In [1]: import numpy as np

In [2]: np.set_printoptions(precision=4, suppress=True, linewidth=200)

In [3]: tidy = lambda a: np.round(a, 4) + 0

In [4]: M = np.loadtxt("run5.csv", delimiter=",")

In [5]: M
Out[5]: 
array([[ -0.5516,  -1.2446,   0.1099,  -0.5118],
       [ -7.3708, -16.6932,  -0.0738,  -5.501 ],
       [  2.8757,   6.1247,   0.0703,   2.081 ],
       [ -6.354 , -14.8209,   0.0159,  -4.8365],
       [ -0.3031,  -1.0955,   0.0313,  -0.2163],
       [ -1.3135,  -2.6964,  -0.0653,  -0.8668],
       [  4.5122,   9.8045,  -0.0037,   3.176 ],
       [ -2.7406,  -6.0409,  -0.0804,  -1.932 ],
       [ -3.9469,  -9.1341,   0.0379,  -3.1106],
       [ -5.6879, -13.2797,   0.11  ,  -4.313 ],
       [ -3.3486,  -7.4134,   0.1045,  -2.4941],
       [ -6.3735, -14.2722,  -0.0082,  -4.7628]])

In [6]: labels = M[:, 1] > np.median(M[:, 1])

In [7]: r0 = M[labels].mean(axis=0) - M[~labels].mean(axis=0)

In [8]: tidy((((M - M.mean(axis=0)) @ r0 > 0) == labels).mean())
Out[8]: np.float64(0.9167)

In [9]: np.argsort(-np.abs(r0).round(6), kind="stable")
Out[9]: array([1, 0, 3, 2])

In [10]: labels.astype(int)
Out[10]: array([1, 0, 1, 0, 1, 1, 1, 1, 0, 0, 0, 0])

In [11]: M.reshape(-1, 2)
Out[11]: 
array([[ -0.5516,  -1.2446],
       [  0.1099,  -0.5118],
       [ -7.3708, -16.6932],
       [ -0.0738,  -5.501 ],
       [  2.8757,   6.1247],
       [  0.0703,   2.081 ],
       [ -6.354 , -14.8209],
       [  0.0159,  -4.8365],
       [ -0.3031,  -1.0955],
       [  0.0313,  -0.2163],
       [ -1.3135,  -2.6964],
       [ -0.0653,  -0.8668],
       [  4.5122,   9.8045],
       [ -0.0037,   3.176 ],
       [ -2.7406,  -6.0409],
       [ -0.0804,  -1.932 ],
       [ -3.9469,  -9.1341],
       [  0.0379,  -3.1106],
       [ -5.6879, -13.2797],
       [  0.11  ,  -4.313 ],
       [ -3.3486,  -7.4134],
       [  0.1045,  -2.4941],
       [ -6.3735, -14.2722],
       [ -0.0082,  -4.7628]])

In [12]: M.ravel(order="F")
Out[12]: 
array([ -0.5516,  -7.3708,   2.8757,  -6.354 ,  -0.3031,  -1.3135,   4.5122,  -2.7406,  -3.9469,  -5.6879,  -3.3486,  -6.3735,  -1.2446, -16.6932,   6.1247, -14.8209,  -1.0955,  -2.6964,   9.8045,
        -6.0409,  -9.1341, -13.2797,  -7.4134, -14.2722,   0.1099,  -0.0738,   0.0703,   0.0159,   0.0313,  -0.0653,  -0.0037,  -0.0804,   0.0379,   0.11  ,   0.1045,  -0.0082,  -0.5118,  -5.501 ,
         2.081 ,  -4.8365,  -0.2163,  -0.8668,   3.176 ,  -1.932 ,  -3.1106,  -4.313 ,  -2.4941,  -4.7628])

In [13]: blk = M.reshape(12, 2, -1)

In [14]: blk.shape
Out[14]: (12, 2, 2)

In [15]: blk[:, 0]
Out[15]: 
array([[ -0.5516,  -1.2446],
       [ -7.3708, -16.6932],
       [  2.8757,   6.1247],
       [ -6.354 , -14.8209],
       [ -0.3031,  -1.0955],
       [ -1.3135,  -2.6964],
       [  4.5122,   9.8045],
       [ -2.7406,  -6.0409],
       [ -3.9469,  -9.1341],
       [ -5.6879, -13.2797],
       [ -3.3486,  -7.4134],
       [ -6.3735, -14.2722]])
